In [1]: import numpy as np

In [2]: np.set_printoptions(suppress=True, linewidth=100)

In [3]: rd = lambda a: np.round(a, 2) + 0

In [4]: M = np.loadtxt("layer10.csv", delimiter=",")

In [5]: rd(M)
Out[5]: 
array([[-0.5 , -0.7 , -0.38,  0.27,  0.2 ],
       [ 0.6 , -0.44, -0.04,  0.33, -0.58],
       [-0.05,  0.38, -0.86, -0.08, -0.32],
       [-0.18, -0.34,  0.08, -0.83, -0.39],
       [ 0.6 , -0.22, -0.32, -0.36,  0.6 ]])

In [6]: q = M.astype(float).copy()

In [7]: for j in range(5):
   ...:     q[:, j] -= q[:, :j] @ (q[:, :j].T @ q[:, j])
   ...:     q[:, j] /= np.linalg.norm(q[:, j])
   ...: 

In [8]: rd(q)
Out[8]: 
array([[-0.5 , -0.7 , -0.38,  0.27,  0.2 ],
       [ 0.6 , -0.44, -0.04,  0.33, -0.58],
       [-0.05,  0.38, -0.86, -0.08, -0.32],
       [-0.18, -0.34,  0.08, -0.83, -0.39],
       [ 0.6 , -0.22, -0.32, -0.36,  0.6 ]])

In [9]: arr, _ = np.linalg.qr(np.array([[-1.0, -0.1, -0.1, -0.4],
   ...:     [-0.5, 0.8, 0.0, -1.2],
   ...:     [-1.2, 0.1, 0.1, -1.7],
   ...:     [-0.3, -0.1, 1.2, 0.7]]))

In [10]: rd(arr)
Out[10]: 
array([[-0.6 ,  0.31,  0.25,  0.69],
       [-0.3 , -0.93, -0.1 ,  0.19],
       [-0.72,  0.09,  0.07, -0.69],
       [-0.18,  0.18, -0.96,  0.11]])

In [11]: x0 = np.array([5, 1, 2, -4])

In [12]: a = np.maximum(arr @ x0, 0)

In [13]: a
Out[13]: array([0., 0., 0., 0.])

In [14]: np.flatnonzero(a > 1e-9)
Out[14]: array([], dtype=int64)

In [15]: print(arr.T @ a)
[0. 0. 0. 0.]

In [16]: W = np.array([[-4, -2, -3, -3, 3, -5],
    ...:     [3, 1, -1, 3, -5, -1],
    ...:     [0, -1, -2, 3, 4, 5],
    ...:     [-4, -3, 5, 2, 5, 1]])

In [17]: b = np.array([3, 5, 2, -1, 5, 1])

In [18]: act = np.maximum(arr @ W + b, 0)

In [19]: (act > 0).mean(axis=0)
Out[19]: array([1.  , 1.  , 1.  , 0.5 , 0.75, 0.75])

In [20]: np.linalg.matrix_rank(act)
Out[20]: np.int64(4)

In [21]: cent = np.array([[-2, 2, -2],
    ...:     [1, 2, -1],
    ...:     [2, -1, 0],
    ...:     [1, 0, 0],
    ...:     [0, 0, 2],
    ...:     [-1, 2, 1]])

In [22]: (act @ cent).round(6).argmax(axis=1)
Out[22]: array([1, 2, 1, 1])

In [23]: print(rd(np.linalg.pinv(arr)))
[[-0.6  -0.3  -0.72 -0.18]
 [ 0.31 -0.93  0.09  0.18]
 [ 0.25 -0.1   0.07 -0.96]
 [ 0.69  0.19 -0.69  0.11]]

In [24]: rd(arr @ arr.T)
Out[24]: 
array([[1., 0., 0., 0.],
       [0., 1., 0., 0.],
       [0., 0., 1., 0.],
       [0., 0., 0., 1.]])

In [25]: E = np.load("m.npy")

In [26]: print(E)
[[-3.58 -0.82  1.78 -0.8  -2.12]
 [ 2.53  0.4  -0.23 -1.46  0.08]
 [-4.39 -1.11 -4.29 -2.78 -0.71]
 [ 2.6   2.08 -1.21 -0.33  0.53]
 [ 1.06 -1.96  2.49  2.59 -0.29]
 [ 1.74 -3.54 -2.51  0.15 -0.46]
 [-0.14  1.27 -0.32  3.18  1.62]
 [-1.64  3.45  1.25  1.18  2.28]
 [-1.51  1.43 -4.6  -0.64 -0.7 ]
 [ 0.16  0.45 -2.77  1.38 -0.78]
 [-2.95  0.21 -1.67  2.29  0.62]
 [ 0.87 -3.25  2.34 -3.22  2.87]
 [ 0.78  1.39 -1.23  1.26  0.65]
 [ 0.51 -2.44 -6.15  1.94  0.61]
 [ 1.59  1.83 -3.22  3.31 -1.37]
 [-0.91  1.02  2.77 -0.84 -1.06]
 [ 0.76 -0.74 -2.8   0.75 -4.45]
 [ 5.89  2.86 -7.65 -2.05 -4.35]
 [-1.3  -2.97 -5.11  2.02 -0.22]
 [-4.12 -1.33  1.18 -0.71 -4.14]
 [-1.82 -0.71 -1.78 -1.48  0.05]
 [ 2.12 -0.16  3.34  0.93  0.37]
 [-0.01  2.97 -1.4  -4.13  3.15]
 [-3.78 -0.73 -0.89 -1.31 -0.22]
 [-4.05 -0.57  3.02  2.01 -0.82]]

In [27]: out = np.c_[E[:, :2] @ np.array([[3, 0], [4, 0]]), np.array([2, 0, 3, 3, -3, -1, 3, 3, -2, 0, 0, 3, 2, -2, 0, -3, -1, -2, 1, 2, 1, -1, 0, 1, -1])]

In [28]: rd(out)
Out[28]: 
array([[-14.02,   0.  ,   2.  ],
       [  9.19,   0.  ,   0.  ],
       [-17.61,   0.  ,   3.  ],
       [ 16.12,   0.  ,   3.  ],
       [ -4.66,   0.  ,  -3.  ],
       [ -8.94,   0.  ,  -1.  ],
       [  4.66,   0.  ,   3.  ],
       [  8.88,   0.  ,   3.  ],
       [  1.19,   0.  ,  -2.  ],
       [  2.28,   0.  ,   0.  ],
       [ -8.01,   0.  ,   0.  ],
       [-10.39,   0.  ,   3.  ],
       [  7.9 ,   0.  ,   2.  ],
       [ -8.23,   0.  ,  -2.  ],
       [ 12.09,   0.  ,   0.  ],
       [  1.35,   0.  ,  -3.  ],
       [ -0.68,   0.  ,  -1.  ],
       [ 29.11,   0.  ,  -2.  ],
       [-15.78,   0.  ,   1.  ],
       [-17.68,   0.  ,   2.  ],
       [ -8.3 ,   0.  ,   1.  ],
       [  5.72,   0.  ,  -1.  ],
       [ 11.85,   0.  ,   0.  ],
       [-14.26,   0.  ,   1.  ],
       [-14.43,   0.  ,  -1.  ]])

In [29]: rd(np.linalg.norm(out - E @ np.linalg.lstsq(E, out)[0], axis=0))
Out[29]: array([0.  , 0.  , 8.55])

In [30]: rd(np.linalg.lstsq(E, out[:, 0])[0])
Out[30]: array([3., 4., 0., 0., 0.])

In [31]: rk = np.linalg.matrix_rank(out)

In [32]: rk
Out[32]: np.int64(2)

In [33]: null = np.linalg.svd(out)[2][rk:].T

In [34]: np.linalg.matrix_rank(out.T @ out), np.linalg.matrix_rank(out @ out.T)
Out[34]: (np.int64(2), np.int64(2))

In [35]: np.allclose(out @ null, 0)
Out[35]: True

In [36]: print([int(np.linalg.matrix_rank(np.delete(out, i, axis=0))) for i in range(25)])
[2, 2, 2, 2, 2, 2, 2, 2, 2, 2, 2, 2, 2, 2, 2, 2, 2, 2, 2, 2, 2, 2, 2, 2, 2]

In [37]: [int(np.linalg.matrix_rank(out[:i])) for i in range(1, len(out) + 1)]
Out[37]: [1, 2, 2, 2, 2, 2, 2, 2, 2, 2, 2, 2, 2, 2, 2, 2, 2, 2, 2, 2, 2, 2, 2, 2, 2]

In [38]: null @ null.T
Out[38]: 
array([[0., 0., 0.],
       [0., 1., 0.],
       [0., 0., 0.]])

In [39]: cov = np.cov(E, rowvar=False)

In [40]: rd(np.polyfit(E[:, 2], E[:, 0], 1))
Out[40]: array([-0.22, -0.65])

In [41]: print(rd(np.linalg.eigvalsh(cov)[::-1]))
[10.52  5.99  4.25  3.36  3.11]

In [42]: np.argwhere(np.triu(np.abs(np.corrcoef(E.T)) > 0.8, 1))
Out[42]: array([], shape=(0, 2), dtype=int64)

In [43]: rd(E.std(axis=0))
Out[43]: array([2.5 , 1.91, 2.94, 1.99, 1.9 ])

In [44]: rd(np.corrcoef(E.T))
Out[44]: 
array([[ 1.  ,  0.23, -0.26,  0.02, -0.02],
       [ 0.23,  1.  , -0.06, -0.05,  0.08],
       [-0.26, -0.06,  1.  ,  0.03,  0.25],
       [ 0.02, -0.05,  0.03,  1.  , -0.05],
       [-0.02,  0.08,  0.25, -0.05,  1.  ]])

In [45]: A = np.load("dump.npy")

In [46]: A
Out[46]: 
array([[ 5,  5,  5,  5,  5],
       [ 5, 10, 10, 10, 10],
       [ 5, 10, 15, 15, 15],
       [ 5, 10, 15, 20, 20],
       [ 5, 10, 15, 20, 25]])

In [47]: evals, evecs = np.linalg.eigh(A)

In [48]: x0 = np.array([2, 2, 1, 0, 2])

In [49]: x0 @ A @ x0
Out[49]: np.int64(455)

In [50]: (np.sign(evecs[:, -1].round(6)) == np.sign(evecs[0, -1].round(6))).astype(int)
Out[50]: array([1, 1, 1, 1, 1])

In [51]: print(rd(evecs * np.sqrt(evals) @ evecs.T))
[[1.92 0.8  0.55 0.45 0.42]
 [0.8  2.47 1.25 0.97 0.87]
 [0.55 1.25 2.88 1.67 1.42]
 [0.45 0.97 1.67 3.34 2.22]
 [0.42 0.87 1.42 2.22 4.14]]

In [52]: print(np.abs(A).sum(axis=1).max(), rd(np.abs(evals).max()))
75 61.72

In [53]: rd(evecs * np.abs(evals) @ evecs.T)
Out[53]: 
array([[ 5.,  5.,  5.,  5.,  5.],
       [ 5., 10., 10., 10., 10.],
       [ 5., 10., 15., 15., 15.],
       [ 5., 10., 15., 20., 20.],
       [ 5., 10., 15., 20., 25.]])

In [54]: out = np.linalg.inv(A)

In [55]: np.allclose(out, A.T)
Out[55]: False

In [56]: rd(np.linalg.det(A) * np.linalg.det(out))
Out[56]: np.float64(1.0)

In [57]: (np.abs(out) > 1e-9).astype(int)
Out[57]: 
array([[1, 1, 0, 0, 0],
       [1, 1, 1, 0, 0],
       [0, 1, 1, 1, 0],
       [0, 0, 1, 1, 1],
       [0, 0, 0, 1, 1]])

In [58]: rd(np.linalg.cond(A))
Out[58]: np.float64(45.46)

In [59]: rd(np.linalg.det(A) * out)
Out[59]: 
array([[1250., -625.,    0.,    0.,    0.],
       [-625., 1250., -625.,    0.,    0.],
       [   0., -625., 1250., -625.,    0.],
       [   0.,    0., -625., 1250., -625.],
       [   0.,    0.,    0., -625.,  625.]])
